$ ipython --no-banner

In [1]: import numpy as np

In [2]: np.set_printoptions(precision=3, suppress=True, linewidth=140)

In [3]: rnd = lambda a: np.round(a, 3) + 0

In [4]: mat = np.loadtxt("case14.csv", delimiter=",")

In [5]: mat
Out[5]: 
array([[39., 54., 12., 42., 48., 36., 18., 18.],
       [54., 84., 18., 63., 72., 54., 27., 27.],
       [12., 18.,  7., 14., 16., 12.,  6.,  6.],
       [42., 63., 14., 52., 56., 42., 21., 21.],
       [48., 72., 16., 56., 67., 48., 24., 24.],
       [36., 54., 12., 42., 48., 39., 18., 18.],
       [18., 27.,  6., 21., 24., 18., 12.,  9.],
       [18., 27.,  6., 21., 24., 18.,  9., 12.]])

In [6]: x = np.ones(8)

In [7]: for _ in range(3):
   ...:     x = mat @ x
   ...:     x /= np.linalg.norm(x)
   ...:     print(round(x @ mat @ x, 3))
   ...: 
290.994
291.0
291.0

In [8]: rnd(np.linalg.eigvalsh(mat)[-1])
Out[8]: np.float64(291.0)

In [9]: rnd(x)
Out[9]: array([0.354, 0.53 , 0.118, 0.412, 0.471, 0.354, 0.177, 0.177])

In [10]: rng = np.random.default_rng(453259)

In [11]: lab = rng.permutation(8)

In [12]: lab
Out[12]: array([2, 6, 4, 1, 3, 7, 0, 5])

In [13]: other = mat[lab][:, lab]

In [14]: rnd(np.linalg.det(other)), rnd(np.linalg.det(mat[lab]))
Out[14]: (np.float64(636417.0), np.float64(636417.0))

In [15]: np.trace(other)
Out[15]: np.float64(312.0)

In [16]: np.allclose(other, mat)
Out[16]: False

In [17]: np.diag(other)
Out[17]: array([ 7., 12., 67., 84., 52., 12., 39., 39.])

In [18]: rnd(np.sort(np.abs(np.linalg.eigvals(other))))
Out[18]: array([  3.,   3.,   3.,   3.,   3.,   3.,   3., 291.])
